$ ipython --no-banner

In [1]: import numpy as np

In [2]: np.set_printoptions(precision=2, suppress=True, linewidth=100, floatmode="fixed")

In [3]: def rnd(a):
   ...:     return np.round(a, 2) + 0
   ...: 

In [4]: out = np.array([[1, 0], [0, 0], [0, 2]])

In [5]: data = np.kron(np.eye(3, dtype=int), out)

In [6]: data
Out[6]: 
array([[1, 0, 0, 0, 0, 0],
       [0, 0, 0, 0, 0, 0],
       [0, 2, 0, 0, 0, 0],
       [0, 0, 1, 0, 0, 0],
       [0, 0, 0, 0, 0, 0],
       [0, 0, 0, 2, 0, 0],
       [0, 0, 0, 0, 1, 0],
       [0, 0, 0, 0, 0, 0],
       [0, 0, 0, 0, 0, 2]])

In [7]: hat = data @ np.linalg.solve(data.T @ data, data.T)

In [8]: np.diag(hat)
Out[8]: array([1.00, 0.00, 1.00, 1.00, 0.00, 1.00, 1.00, 0.00, 1.00])

In [9]: np.allclose(hat @ hat, hat)
Out[9]: True

In [10]: data.T @ data
Out[10]: 
array([[1, 0, 0, 0, 0, 0],
       [0, 4, 0, 0, 0, 0],
       [0, 0, 1, 0, 0, 0],
       [0, 0, 0, 4, 0, 0],
       [0, 0, 0, 0, 1, 0],
       [0, 0, 0, 0, 0, 4]])

In [11]: rnd(np.linalg.norm(data, axis=0))
Out[11]: array([1.00, 2.00, 1.00, 2.00, 1.00, 2.00])

In [12]: rnd(np.linalg.pinv(data))
Out[12]: 
array([[1.00, 0.00, 0.00, 0.00, 0.00, 0.00, 0.00, 0.00, 0.00],
       [0.00, 0.00, 0.50, 0.00, 0.00, 0.00, 0.00, 0.00, 0.00],
       [0.00, 0.00, 0.00, 1.00, 0.00, 0.00, 0.00, 0.00, 0.00],
       [0.00, 0.00, 0.00, 0.00, 0.00, 0.50, 0.00, 0.00, 0.00],
       [0.00, 0.00, 0.00, 0.00, 0.00, 0.00, 1.00, 0.00, 0.00],
       [0.00, 0.00, 0.00, 0.00, 0.00, 0.00, 0.00, 0.00, 0.50]])

In [13]: f = np.array([7, -8, 3])

In [14]: np.polyval(f, data[1])
Out[14]: array([3, 3, 3, 3, 3, 3])

In [15]: np.convolve(data[1], f)
Out[15]: array([0, 0, 0, 0, 0, 0, 0, 0])

In [16]: np.correlate(data[1], data[5], "full")
Out[16]: array([0, 0, 0, 0, 0, 0, 0, 0, 0, 0, 0])

In [17]: x0 = np.array([-3, 0, 5, 0, 6, 2])

In [18]: target = data @ x0

In [19]: c, lr = np.zeros(6), 1 / np.linalg.norm(data, 2) ** 2

In [20]: for i in range(60):
    ...:     c -= lr * data.T @ (data @ c - target)
    ...:     if i % 10 == 0: print(i, round(np.linalg.norm(data @ c - target), 2))
    ...: 
0 6.27
10 0.35
20 0.02
30 0.0
40 0.0
50 0.0

In [21]: rnd(c)
Out[21]: array([-3.00,  0.00,  5.00,  0.00,  6.00,  2.00])

In [22]: rnd(np.linalg.cond(data))
Out[22]: np.float64(2.0)

In [23]: rnd(np.linalg.norm(data, 1)), rnd(np.linalg.norm(data, np.inf))
Out[23]: (np.float64(2.0), np.float64(2.0))

In [24]: rnd(np.linalg.norm(data, "nuc"))
Out[24]: np.float64(9.0)

In [25]: data[8] @ data[2]
Out[25]: np.int64(0)

In [26]: rnd(np.linalg.norm(data[8] - data[2]))
Out[26]: np.float64(2.83)

In [27]: rnd(np.linalg.norm(data) ** 2 / np.linalg.norm(data, 2) ** 2)
Out[27]: np.float64(3.75)

In [28]: rng = np.random.default_rng(55230)

In [29]: mat = rng.normal(size=(14, 4)) + 5 * np.array([-3, -1, 3, 0])

In [30]: rnd(mat)
Out[30]: 
array([[-14.16,  -3.50,  14.51,   0.33],
       [-13.59,  -4.48,  13.53,  -0.29],
       [-17.89,  -5.80,  15.23,   0.94],
       [-16.37,  -5.80,  15.14,   1.27],
       [-14.67,  -5.24,  14.52,  -0.45],
       [-12.67,  -6.24,  15.48,  -2.10],
       [-15.01,  -4.90,  16.26,  -0.82],
       [-15.93,  -5.18,  14.27,   1.28],
       [-15.77,  -4.81,  14.86,   0.05],
       [-13.71,  -4.49,  14.37,  -0.25],
       [-14.04,  -4.49,  14.27,   0.54],
       [-16.11,  -3.96,  14.29,   0.88],
       [-15.72,  -4.31,  14.95,   1.29],
       [-15.41,  -4.40,  15.06,   0.62]])

In [31]: W2 = mat[[13, 4]].astype(float)

In [32]: for _ in range(6):
    ...:     z = np.linalg.norm(mat[:, None] - W2, axis=-1).argmin(axis=1)
    ...:     W2 = np.array([mat[z == j].mean(axis=0) for j in range(2)])
    ...: 

In [33]: z
Out[33]: array([1, 1, 0, 0, 1, 1, 1, 0, 0, 1, 1, 0, 0, 0])

In [34]: rnd(W2[1] - W2[0])
Out[34]: array([ 2.19,  0.13, -0.12, -1.34])

In [35]: left, sig, Vt = np.linalg.svd(mat)

In [36]: np.argmax(sig[:-1] / (sig[1:] + 1e-6)) + 1
Out[36]: np.int64(1)

In [37]: out = left[:, :1] @ np.diag(sig[:1]) @ Vt[:1]

In [38]: np.linalg.matrix_rank(mat, rtol=0.05)
Out[38]: np.int64(2)

In [39]: rnd(np.abs(mat - out).max())
Out[39]: np.float64(2.34)

In [40]: x0 = np.array([0, 1, 2, 0])

In [41]: target = mat @ x0

In [42]: rnd(np.linalg.solve(mat.T @ mat, mat.T @ target))
Out[42]: array([0.00, 1.00, 2.00, 0.00])

In [43]: rnd(np.linalg.pinv(mat) @ mat)
Out[43]: 
array([[1.00, 0.00, 0.00, 0.00],
       [0.00, 1.00, 0.00, 0.00],
       [0.00, 0.00, 1.00, 0.00],
       [0.00, 0.00, 0.00, 1.00]])

In [44]: target = target + 0.02 * rng.normal(size=14)

In [45]: rnd(target)
Out[45]: 
array([25.50, 22.61, 24.68, 24.50, 23.78, 24.69, 27.62, 23.34, 24.88, 24.28, 24.05, 24.61, 25.58,
       25.72])

In [46]: c, *_ = np.linalg.lstsq(mat, target)

In [47]: c.round()
Out[47]: array([-0.00,  1.00,  2.00,  0.00])

In [48]: rnd(mat.T @ (target - mat @ c))
Out[48]: array([0.00, 0.00, 0.00, 0.00])

In [49]: z = rng.permutation(4)

In [50]: out = mat[:, z] * rng.choice([-1, 1], 4)

In [51]: rnd(out)
Out[51]: 
array([[ 14.51, -14.16,   0.33,   3.50],
       [ 13.53, -13.59,  -0.29,   4.48],
       [ 15.23, -17.89,   0.94,   5.80],
       [ 15.14, -16.37,   1.27,   5.80],
       [ 14.52, -14.67,  -0.45,   5.24],
       [ 15.48, -12.67,  -2.10,   6.24],
       [ 16.26, -15.01,  -0.82,   4.90],
       [ 14.27, -15.93,   1.28,   5.18],
       [ 14.86, -15.77,   0.05,   4.81],
       [ 14.37, -13.71,  -0.25,   4.49],
       [ 14.27, -14.04,   0.54,   4.49],
       [ 14.29, -16.11,   0.88,   3.96],
       [ 14.95, -15.72,   1.29,   4.31],
       [ 15.06, -15.41,   0.62,   4.40]])

In [52]: left, _, Vt = np.linalg.svd(mat.T @ out)

In [53]: z
Out[53]: array([2, 0, 3, 1])

In [54]: left, sig, Vt = np.linalg.svd(mat, full_matrices=False)

In [55]: rnd(np.sqrt((sig ** 2).sum())), rnd(np.linalg.norm(mat))
Out[55]: (np.float64(81.31), np.float64(81.31))

In [56]: left.shape, sig.shape, Vt.shape
Out[56]: ((14, 4), (4,), (4, 4))

In [57]: np.abs(left[:, 0]).round(6).argmax()
Out[57]: np.int64(2)

In [58]: rnd(sig)
Out[58]: array([81.12,  4.88,  2.32,  1.21])

In [59]: np.allclose(left * sig @ Vt, mat)
Out[59]: True

In [60]: rnd(sig / sig[0])
Out[60]: array([1.00, 0.06, 0.03, 0.01])
